% python3 -q
>>> import numpy as np
>>> np.set_printoptions(suppress=True, linewidth=140)
>>> mat = np.load("data.npy")
>>> mat
array([[-7, -1, -2, -1,  2, -1,  1,  2,  1],
       [ 1,  2,  1, -1,  0, -1,  2, -2,  0],
       [ 1, -1,  5, -2, -2, -2,  2,  0,  1],
       [ 1, -2,  0,  8, -1,  2, -1,  0,  0],
       [-1,  1, -1,  0, -1, -1,  2, -1,  0],
       [ 2,  0, -1,  1, -1, -4,  0, -2, -1],
       [ 1,  2,  2, -1,  1,  1, -9,  1, -1],
       [ 0, -1,  1,  0, -2, -2,  0, -4,  1],
       [ 0,  2, -1,  1, -2, -2,  1,  2, -1]])
>>> x = np.array([-1, 1, 2, -3, -2, -2, -1, 3, -2])
>>> a = np.maximum(mat @ x, 0)
>>> np.maximum(mat @ x, 0) - np.maximum(-mat @ x, 0)
array([  6,   0,  18, -28,  -1,  -1,  18,  -5,  12])
>>> np.round(np.tanh(mat @ x), 1)
array([ 1. ,  0. ,  1. , -1. , -0.8, -0.8,  1. , -1. ,  1. ])
>>> a
array([ 6,  0, 18,  0,  0,  0, 18,  0, 12])
>>> print(np.flatnonzero(a > 1e-9))
[0 2 6 8]
>>> print(mat * (a > 1e-9)[:, None])
[[-7 -1 -2 -1  2 -1  1  2  1]
 [ 0  0  0  0  0  0  0  0  0]
 [ 1 -1  5 -2 -2 -2  2  0  1]
 [ 0  0  0  0  0  0  0  0  0]
 [ 0  0  0  0  0  0  0  0  0]
 [ 0  0  0  0  0  0  0  0  0]
 [ 1  2  2 -1  1  1 -9  1 -1]
 [ 0  0  0  0  0  0  0  0  0]
 [ 0  2 -1  1 -2 -2  1  2 -1]]
>>> M = np.load("block15.npy")
>>> M
array([[ -1.7,  -4.4,  -2.3, -10.1],
       [-10.1,   4. ,   2. ,  -1.2],
       [  5. ,   1.8,   1.7,   8.7],
       [  0.3,   2.4,   0.7,   4.9],
       [  8.5,  -0.4,  -0.1,   7.6],
       [  8.1,   0.6,   0.7,   8.4],
       [-13.7,   4.4,   1.6,  -6.1]])
>>> Uu, s, VT = np.linalg.svd(M)
>>> np.argmax(s[:-1] / (s[1:] + 1e-6)) + 1
np.int64(2)
>>> other = Uu[:, :2] @ np.diag(s[:2]) @ VT[:2]
>>> print(np.linalg.matrix_rank(M, rtol=0.05))
2
>>> other.round(1)
array([[ -1.7,  -4.4,  -2.4, -10.1],
       [ -9.9,   4.4,   1.9,  -1.4],
       [  5. ,   2. ,   1.3,   8.7],
       [  0.4,   2.3,   1.2,   4.8],
       [  8.5,  -0.4,   0.1,   7.6],
       [  7.9,   0.4,   0.5,   8.6],
       [-13.9,   4. ,   1.6,  -5.9]])
>>> print(round(np.linalg.norm(M - other) / np.linalg.norm(M), 1))
0.0
>>> round(np.abs(M - other).max(), 1)
np.float64(0.5)
>>> np.linalg.matrix_rank(other)
np.int64(2)
